In [1]: import numpy as np

In [2]: np.set_printoptions(precision=2, suppress=True, linewidth=140, legacy="1.25")

In [3]: arr = np.loadtxt("mat.csv", delimiter=",")

In [4]: arr
Out[4]: 
array([[ 6.,  2.,  7.],
       [ 7.,  5., 12.],
       [14., 14., 14.],
       [15., 19., 15.],
       [20., 28., 22.],
       [28., 32., 24.],
       [37., 36., 26.],
       [46., 37., 30.],
       [53., 37., 30.],
       [56., 38., 32.],
       [65., 42., 33.],
       [67., 47., 41.],
       [73., 50., 50.],
       [75., 51., 51.],
       [81., 52., 58.],
       [82., 58., 60.],
       [88., 62., 62.],
       [96., 63., 62.]])

In [5]: P = arr @ np.linalg.solve(arr.T @ arr, arr.T)

In [6]: np.round(np.trace(P), 2)
Out[6]: 3.0

In [7]: np.round(np.linalg.eigvalsh(P), 2) + 0
Out[7]: array([0., 0., 0., 0., 0., 0., 0., 0., 0., 0., 0., 0., 0., 0., 0., 1., 1., 1.])

In [8]: O, V = np.linalg.qr(arr[:, :1])[0], np.linalg.qr(arr[:, 1:])[0]

In [9]: s = np.linalg.svd(O.T @ V, compute_uv=False)

In [10]: round(np.linalg.norm(O @ O.T - V @ V.T, 2), 2)
Out[10]: 1.0

In [11]: np.abs(np.linalg.svd(arr)[2][-1])
Out[11]: array([0.18, 0.53, 0.83])

In [12]: round(np.log10(np.linalg.cond(arr)))
Out[12]: 1

In [13]: np.linalg.matrix_rank(arr, rtol=0.1)
Out[13]: 1

In [14]: np.argsort(-np.linalg.norm(arr, axis=0).round(6), kind="stable")[:3]
Out[14]: array([0, 1, 2])

In [15]: [round(float(x), 2) for x in np.linalg.svd(arr, compute_uv=False)[:3]]
Out[15]: [344.79, 20.99, 15.34]

In [16]: np.round(np.linalg.norm(arr, 2) / np.linalg.norm(arr), 2)
Out[16]: 1.0
